$ ipython --no-banner

In [1]: import numpy as np

In [2]: from numpy import linalg as LA

In [3]: np.set_printoptions(precision=3, suppress=True, linewidth=140)

In [4]: arr = np.load("block12.npy")

In [5]: print(arr)
[[  6.726   0.71  -18.822]
 [  5.445   2.084 -19.131]
 [-13.726  14.356  -2.346]
 [ -0.6     7.735 -18.434]
 [-14.526  13.673   1.435]
 [ -5.282  -2.254  19.158]
 [-14.112  14.148  -0.836]
 [-14.326  10.446   9.254]
 [  9.368 -13.567  11.322]
 [ -3.326   9.877 -17.07 ]
 [ -1.855  -5.594  19.112]
 [ -3.217   9.797 -17.137]
 [-14.67   11.662   6.984]
 [ -8.294  13.045 -12.69 ]
 [  2.27    5.211 -19.175]]

In [6]: U, sigma, VT = LA.svd(arr)

In [7]: print(np.argmax(sigma[:-1] / (sigma[1:] + 1e-6)) + 1)
2

In [8]: M2 = U[:, :2] @ np.diag(sigma[:2]) @ VT[:2]

In [9]: print(LA.matrix_rank(arr, rtol=0.05))
2

In [10]: print(M2)
[[  6.726   0.71  -18.822]
 [  5.445   2.084 -19.131]
 [-13.726  14.356  -2.346]
 [ -0.6     7.735 -18.434]
 [-14.526  13.673   1.435]
 [ -5.282  -2.254  19.158]
 [-14.112  14.148  -0.836]
 [-14.326  10.446   9.254]
 [  9.368 -13.567  11.322]
 [ -3.326   9.877 -17.07 ]
 [ -1.855  -5.594  19.112]
 [ -3.217   9.797 -17.137]
 [-14.67   11.662   6.984]
 [ -8.294  13.045 -12.69 ]
 [  2.27    5.211 -19.175]]

In [11]: print(round(float(LA.norm(arr - M2, 2)), 3), round(sigma[2], 3))
0.0 0.0

In [12]: print(round(LA.norm(arr - M2) / LA.norm(arr), 3))
0.0

In [13]: dist = LA.norm(arr[:, None] - arr[None], axis=-1)

In [14]: print(LA.norm(arr, axis=1))
[20. 20. 20. 20. 20. 20. 20. 20. 20. 20. 20. 20. 20. 20. 20.]

In [15]: print((dist + 1e9 * np.eye(15)).round(6).argmin(axis=1))
[ 1  0  6 11  6 10  2 12 10 11  5  9  7  9  3]

In [16]: print(dist[1].round(6).argsort(kind="stable")[:4])
[ 1  0 14  3]

In [17]: print(dist[:5, :5])
[[ 0.     1.904 29.597 10.157 32.093]
 [ 1.904  0.    28.283  8.304 30.921]
 [29.597 28.283  0.    21.794  3.924]
 [10.157  8.304 21.794  0.    24.979]
 [32.093 30.921  3.924 24.979  0.   ]]

In [18]: print(LA.matrix_rank(dist ** 2))
3

In [19]: X = np.load("a.npy")

In [20]: print(X)
[[ 2  2 -2 -2  2  0 -2  0  2  2  0  2]
 [ 0  2  1  1 -2  0 -1 -2  0  1  0  2]
 [ 0  0  1  0  1  2 -1 -2  0 -2  1  1]
 [ 0  0  0  1  2  0 -1  0  2 -1 -2  0]
 [ 0  0  0  0  0  0  1  1  2  2  1 -1]
 [ 0  0  0  0  0  2  0 -2 -2  0  0 -1]
 [ 0  0  0  0  0  0 -1 -2  1  1  0 -1]
 [ 0  0  0  0  0  0  0  0  2  1 -1  2]
 [ 0  0  0  0  0  0  0  0  2  0  1 -1]
 [ 0  0  0  0  0  0  0  0  0  1 -1  0]
 [ 0  0  0  0  0  0  0  0  0  0  1  0]
 [ 0  0  0  0  0  0  0  0  0  0  0 -1]]

In [21]: rng = np.random.default_rng(86063)

In [22]: idx = rng.permutation(12)

In [23]: print(idx)
[ 9 11  7  4  0  2  3 10  1  8  5  6]

In [24]: M2 = X[idx][:, idx]

In [25]: print(np.allclose(M2, X))
False

In [26]: print(M2)
[[ 1  0  0  0  0  0  0 -1  0  0  0  0]
 [ 0 -1  0  0  0  0  0  0  0  0  0  0]
 [ 1  2  0  0  0  0  0 -1  0  2  0  0]
 [ 2 -1  1  0  0  0  0  1  0  2  0  1]
 [ 2  2  0  2  2 -2 -2  0  2  2  0 -2]
 [-2  1 -2  1  0  1  0  1  0  0  2 -1]
 [-1  0  0  2  0  0  1 -2  0  2  0 -1]
 [ 0  0  0  0  0  0  0  1  0  0  0  0]
 [ 1  2 -2 -2  0  1  1  0  2  0  0 -1]
 [ 0 -1  0  0  0  0  0  1  0  2  0  0]
 [ 0 -1 -2  0  0  0  0  0  0 -2  2  0]
 [ 1 -1 -2  0  0  0  0  0  0  1  0 -1]]

In [27]: print(np.sort(np.abs(LA.eigvals(M2))))
[0. 0. 1. 1. 1. 1. 1. 1. 2. 2. 2. 2.]

In [28]: U, sigma, VT = LA.svd(X)

In [29]: evecs = VT[:(sigma > 1e-8).sum()]

In [30]: x = X[1] + -2 * X[3] + rng.integers(2) * np.eye(12)[6]

In [31]: print(x)
[ 0.  2.  1. -1. -6.  0.  2. -2. -4.  3.  4.  2.]

In [32]: print(np.round(LA.norm(x - evecs.T @ evecs @ x), 3))
0.0

In [33]: U, sigma, VT = LA.svd(X)

In [34]: print(np.argmax(sigma[:-1] / (sigma[1:] + 1e-6)) + 1)
11

In [35]: M2 = U[:, :11] @ np.diag(sigma[:11]) @ VT[:11]

In [36]: print(round(LA.norm(X - M2) / LA.norm(X), 3))
0.0

In [37]: print(M2.round(3) + 0)
[[ 2.  2. -2. -2.  2.  0. -2.  0.  2.  2.  0.  2.]
 [ 0.  2.  1.  1. -2.  0. -1. -2.  0.  1.  0.  2.]
 [ 0.  0.  1.  0.  1.  2. -1. -2.  0. -2.  1.  1.]
 [ 0.  0.  0.  1.  2.  0. -1.  0.  2. -1. -2.  0.]
 [ 0.  0.  0.  0.  0.  0.  1.  1.  2.  2.  1. -1.]
 [ 0.  0.  0.  0.  0.  2.  0. -2. -2.  0.  0. -1.]
 [ 0.  0.  0.  0.  0.  0. -1. -2.  1.  1.  0. -1.]
 [ 0.  0.  0.  0.  0.  0.  0.  0.  2.  1. -1.  2.]
 [ 0.  0.  0.  0.  0.  0.  0.  0.  2.  0.  1. -1.]
 [ 0.  0.  0.  0.  0.  0.  0.  0.  0.  1. -1.  0.]
 [ 0.  0.  0.  0.  0.  0.  0.  0.  0.  0.  1.  0.]
 [ 0.  0.  0.  0.  0.  0.  0.  0.  0.  0.  0. -1.]]

In [38]: print(round(float(np.abs(X - M2).max()), 3))
0.0

In [39]: print(LA.matrix_rank(X, rtol=0.05))
10

In [40]: def softmax(z):
    ...:     e = np.exp(z - z.max(axis=-1, keepdims=True))
    ...:     return e / e.sum(axis=-1, keepdims=True)
    ...: 

In [41]: print(softmax(X[5]))
[0.062 0.062 0.062 0.062 0.062 0.461 0.062 0.008 0.008 0.062 0.062 0.023]

In [42]: print(softmax(X[5] + -3))
[0.062 0.062 0.062 0.062 0.062 0.461 0.062 0.008 0.008 0.062 0.062 0.023]

In [43]: S = X @ X.T / np.sqrt(12)

In [44]: print(softmax(S)[5] @ X)
[ 0.006  0.066  0.152  0.03   0.084  1.701 -0.206 -1.838 -1.36  -0.157  0.125 -0.596]

In [45]: print(X @ X)
[[  4   8  -4  -4  -6  -4   2   6   6  16   4   2]
 [  0   4   3   3  -1   2  -5  -6  -7  -7  -2   2]
 [  0   0   1   0   1   6   1  -3  -7  -5   7  -6]
 [  0   0   0   1   2   0   2   4   9   1   1  -3]
 [  0   0   0   0   0   0  -1  -2   7   4   0   0]
 [  0   0   0   0   0   4   0  -4 -12  -2   0  -3]
 [  0   0   0   0   0   0   1   2  -3  -2   2  -3]
 [  0   0   0   0   0   0   0   0   4   1   0  -4]
 [  0   0   0   0   0   0   0   0   4   0   3  -1]
 [  0   0   0   0   0   0   0   0   0   1  -2   0]
 [  0   0   0   0   0   0   0   0   0   0   1   0]
 [  0   0   0   0   0   0   0   0   0   0   0   1]]

In [46]: print(np.prod(np.diag(X)), round(LA.det(X), 3))
0 0.0

In [47]: mat = np.loadtxt("case0.csv", delimiter=",")

In [48]: print(mat)
[[ -2.  -2.  -2.  -2.  -2.  -2.  -2.  -2.  -2.  -2.  -2.  -2.]
 [ -2.  -4.  -4.  -4.  -4.  -4.  -4.  -4.  -4.  -4.  -4.  -4.]
 [ -2.  -4.  -6.  -6.  -6.  -6.  -6.  -6.  -6.  -6.  -6.  -6.]
 [ -2.  -4.  -6.  -8.  -8.  -8.  -8.  -8.  -8.  -8.  -8.  -8.]
 [ -2.  -4.  -6.  -8. -10. -10. -10. -10. -10. -10. -10. -10.]
 [ -2.  -4.  -6.  -8. -10. -12. -12. -12. -12. -12. -12. -12.]
 [ -2.  -4.  -6.  -8. -10. -12. -14. -14. -14. -14. -14. -14.]
 [ -2.  -4.  -6.  -8. -10. -12. -14. -16. -16. -16. -16. -16.]
 [ -2.  -4.  -6.  -8. -10. -12. -14. -16. -18. -18. -18. -18.]
 [ -2.  -4.  -6.  -8. -10. -12. -14. -16. -18. -20. -20. -20.]
 [ -2.  -4.  -6.  -8. -10. -12. -14. -16. -18. -20. -22. -22.]
 [ -2.  -4.  -6.  -8. -10. -12. -14. -16. -18. -20. -22. -24.]]

In [49]: print(np.allclose(mat @ mat.T, mat.T @ mat))
True

In [50]: print(np.allclose(mat, mat.T))
True

In [51]: print(LA.matrix_power(mat, 3))
[[  -5200.  -10304.  -15224.  -19880.  -24200.  -28120.  -31584.  -34544.  -36960.  -38800.  -40040.  -40664.]
 [ -10304.  -20424.  -30184.  -39424.  -48000.  -55784.  -62664.  -68544.  -73344.  -77000.  -79464.  -80704.]
 [ -15224.  -30184.  -44624.  -58304.  -71008.  -82544.  -92744. -101464. -108584. -114008. -117664. -119504.]
 [ -19880.  -39424.  -58304.  -76208.  -92848. -107968. -121344. -132784. -142128. -149248. -154048. -156464.]
 [ -24200.  -48000.  -71008.  -92848. -113168. -131648. -148008. -162008. -173448. -182168. -188048. -191008.]
 [ -28120.  -55784.  -82544. -107968. -131648. -153208. -172312. -188672. -202048. -212248. -219128. -222592.]
 [ -31584.  -62664.  -92744. -121344. -148008. -172312. -193872. -212352. -227472. -239008. -246792. -250712.]
 [ -34544.  -68544. -101464. -132784. -162008. -188672. -212352. -232672. -249312. -262016. -270592. -274912.]
 [ -36960.  -73344. -108584. -142128. -173448. -202048. -227472. -249312. -267216. -280896. -290136. -294792.]
 [ -38800.  -77000. -114008. -149248. -182168. -212248. -239008. -262016. -280896. -295336. -305096. -310016.]
 [ -40040.  -79464. -117664. -154048. -188048. -219128. -246792. -270592. -290136. -305096. -315216. -320320.]
 [ -40664.  -80704. -119504. -156464. -191008. -222592. -250712. -274912. -294792. -310016. -320320. -325520.]]

In [52]: print((mat + mat.T) / 2)
[[ -2.  -2.  -2.  -2.  -2.  -2.  -2.  -2.  -2.  -2.  -2.  -2.]
 [ -2.  -4.  -4.  -4.  -4.  -4.  -4.  -4.  -4.  -4.  -4.  -4.]
 [ -2.  -4.  -6.  -6.  -6.  -6.  -6.  -6.  -6.  -6.  -6.  -6.]
 [ -2.  -4.  -6.  -8.  -8.  -8.  -8.  -8.  -8.  -8.  -8.  -8.]
 [ -2.  -4.  -6.  -8. -10. -10. -10. -10. -10. -10. -10. -10.]
 [ -2.  -4.  -6.  -8. -10. -12. -12. -12. -12. -12. -12. -12.]
 [ -2.  -4.  -6.  -8. -10. -12. -14. -14. -14. -14. -14. -14.]
 [ -2.  -4.  -6.  -8. -10. -12. -14. -16. -16. -16. -16. -16.]
 [ -2.  -4.  -6.  -8. -10. -12. -14. -16. -18. -18. -18. -18.]
 [ -2.  -4.  -6.  -8. -10. -12. -14. -16. -18. -20. -20. -20.]
 [ -2.  -4.  -6.  -8. -10. -12. -14. -16. -18. -20. -22. -22.]
 [ -2.  -4.  -6.  -8. -10. -12. -14. -16. -18. -20. -22. -24.]]
